>>> import numpy as np
>>> np.set_printoptions(suppress=True, linewidth=140)
>>> W0 = np.load("layer16.npy")
>>> W0
array([[ 1, -3, -1,  0,  5],
       [-3, -2,  2,  0,  3],
       [ 1,  2, -5,  0, -2],
       [ 0,  0,  0,  5,  0],
       [-5,  0,  2,  0,  3]])
>>> round(np.linalg.det(2 * W0), 3), round(float(np.linalg.det(W0)), 3)
(np.float64(23680.0), 740.0)
>>> np.round(np.linalg.eigvals(W0), 3)
array([ 1.855+3.966j,  1.855-3.966j, -5.235+0.j   , -1.475+0.j   ,  5.   +0.j   ])
>>> np.kron(np.eye(2, dtype=int), W0)
array([[ 1, -3, -1,  0,  5,  0,  0,  0,  0,  0],
       [-3, -2,  2,  0,  3,  0,  0,  0,  0,  0],
       [ 1,  2, -5,  0, -2,  0,  0,  0,  0,  0],
       [ 0,  0,  0,  5,  0,  0,  0,  0,  0,  0],
       [-5,  0,  2,  0,  3,  0,  0,  0,  0,  0],
       [ 0,  0,  0,  0,  0,  1, -3, -1,  0,  5],
       [ 0,  0,  0,  0,  0, -3, -2,  2,  0,  3],
       [ 0,  0,  0,  0,  0,  1,  2, -5,  0, -2],
       [ 0,  0,  0,  0,  0,  0,  0,  0,  5,  0],
       [ 0,  0,  0,  0,  0, -5,  0,  2,  0,  3]])
>>> np.einsum("ii->", W0)
np.int64(2)
>>> np.einsum("ij,ji->", W0, W0)
np.int64(30)
>>> m1 = np.load("w.npy")
>>> m1
array([[ 0,  0,  0],
       [ 0, -2,  0],
       [ 0,  0,  1]])
>>> rk = np.linalg.matrix_rank(m1)
>>> rk
np.int64(2)
>>> N = np.linalg.svd(m1)[2][rk:].T
>>> np.linalg.matrix_rank(m1.T @ m1), np.linalg.matrix_rank(m1 @ m1.T)
(np.int64(2), np.int64(2))
>>> m1 @ N
array([[0.],
       [0.],
       [0.]])
>>> [int(np.linalg.matrix_rank(m1[:i])) for i in range(1, len(m1) + 1)]
[0, 1, 2]
>>> N @ N.T
array([[1., 0., 0.],
       [0., 0., 0.],
       [0., 0., 0.]])
>>> N.shape
(3, 1)
>>> [int(np.linalg.matrix_rank(m1[:, :j + 1])) for j in range(3)]
[0, 1, 2]
>>> np.allclose(m1 @ N, 0)
True
